% ipython --no-banner

In [1]: import numpy as np

In [2]: np.set_printoptions(suppress=True, linewidth=140)

In [3]: m1 = np.diag(np.array([5, 0, 2, -2, -4]))

In [4]: m1
Out[4]: 
array([[ 5,  0,  0,  0,  0],
       [ 0,  0,  0,  0,  0],
       [ 0,  0,  2,  0,  0],
       [ 0,  0,  0, -2,  0],
       [ 0,  0,  0,  0, -4]])

In [5]: m1[:, 2] @ m1[:, 3]
Out[5]: np.int64(0)

In [6]: np.round(np.linalg.norm(m1, axis=0), 2)
Out[6]: array([5., 0., 2., 2., 4.])

In [7]: np.round(np.linalg.det(m1), 2)
Out[7]: np.float64(0.0)

In [8]: round(float(np.abs(np.linalg.eigvals(m1)).max()), 2)
Out[8]: 5.0

In [9]: (np.linalg.matrix_power((m1 != 0) + (m1.T != 0) + np.eye(5), 5) > 0).astype(int)
Out[9]: 
array([[1, 0, 0, 0, 0],
       [0, 1, 0, 0, 0],
       [0, 0, 1, 0, 0],
       [0, 0, 0, 1, 0],
       [0, 0, 0, 0, 1]])

In [10]: round(np.linalg.det(m1), 2)
Out[10]: np.float64(0.0)

In [11]: np.round(np.sort(np.linalg.eigvals(m1).real), 2)
Out[11]: array([-4., -2.,  0.,  2.,  5.])

In [12]: (m1 != 0).astype(int)
Out[12]: 
array([[1, 0, 0, 0, 0],
       [0, 0, 0, 0, 0],
       [0, 0, 1, 0, 0],
       [0, 0, 0, 1, 0],
       [0, 0, 0, 0, 1]])

In [13]: J = np.load("case19.npy")

In [14]: J
Out[14]: 
array([[12,  6, 10, 10,  5, 13, 13,  5,  5,  5,  4],
       [ 8,  2,  6,  6,  1,  9,  9,  1,  1,  1,  0],
       [ 4, -2,  2,  2, -3,  5,  5, -3, -3, -3, -4],
       [12,  6, 10, 10,  5, 13, 13,  5,  5,  5,  4],
       [ 5, -1,  3,  3, -2,  6,  6, -2, -2, -2, -3],
       [10,  4,  8,  8,  3, 11, 11,  3,  3,  3,  2],
       [ 4, -2,  2,  2, -3,  5,  5, -3, -3, -3, -4],
       [ 5, -1,  3,  3, -2,  6,  6, -2, -2, -2, -3],
       [ 9,  3,  7,  7,  2, 10, 10,  2,  2,  2,  1],
       [ 4, -2,  2,  2, -3,  5,  5, -3, -3, -3, -4],
       [ 9,  3,  7,  7,  2, 10, 10,  2,  2,  2,  1],
       [ 9,  3,  7,  7,  2, 10, 10,  2,  2,  2,  1],
       [11,  5,  9,  9,  4, 12, 12,  4,  4,  4,  3]])

In [15]: # columns 2 and 3 are equal

In [16]: U, s, vt = np.linalg.svd(J)

In [17]: V = vt[:(s > 1e-8).sum()]

In [18]: rng = np.random.default_rng(71771)

In [19]: x = J[2] + 3 * J[11] + rng.integers(2) * np.eye(11)[10]

In [20]: x
Out[20]: array([31.,  7., 23., 23.,  3., 35., 35.,  3.,  3.,  3.,  0.])

In [21]: np.allclose(V.T @ V @ x, x)
Out[21]: False

In [22]: round(np.linalg.norm(x - V.T @ V @ x), 2)
Out[22]: np.float64(0.89)

In [23]: x = np.array([2, 0, 2, 1, 1, 0, 0, 0, 1, 2, 0])

In [24]: np.einsum("ij,j->i", J, x)
Out[24]: array([74, 38,  2, 74, 11, 56,  2, 11, 47,  2, 47, 47, 65])

In [25]: J @ np.eye(11)[3]
Out[25]: array([10.,  6.,  2., 10.,  3.,  8.,  2.,  3.,  7.,  2.,  7.,  7.,  9.])

In [26]: J * x
Out[26]: 
array([[24,  0, 20, 10,  5,  0,  0,  0,  5, 10,  0],
       [16,  0, 12,  6,  1,  0,  0,  0,  1,  2,  0],
       [ 8,  0,  4,  2, -3,  0,  0,  0, -3, -6,  0],
       [24,  0, 20, 10,  5,  0,  0,  0,  5, 10,  0],
       [10,  0,  6,  3, -2,  0,  0,  0, -2, -4,  0],
       [20,  0, 16,  8,  3,  0,  0,  0,  3,  6,  0],
       [ 8,  0,  4,  2, -3,  0,  0,  0, -3, -6,  0],
       [10,  0,  6,  3, -2,  0,  0,  0, -2, -4,  0],
       [18,  0, 14,  7,  2,  0,  0,  0,  2,  4,  0],
       [ 8,  0,  4,  2, -3,  0,  0,  0, -3, -6,  0],
       [18,  0, 14,  7,  2,  0,  0,  0,  2,  4,  0],
       [18,  0, 14,  7,  2,  0,  0,  0,  2,  4,  0],
       [22,  0, 18,  9,  4,  0,  0,  0,  4,  8,  0]])

In [27]: np.linalg.norm(J @ x) <= np.linalg.norm(J, 2) * np.linalg.norm(x) + 1e-9
Out[27]: np.True_
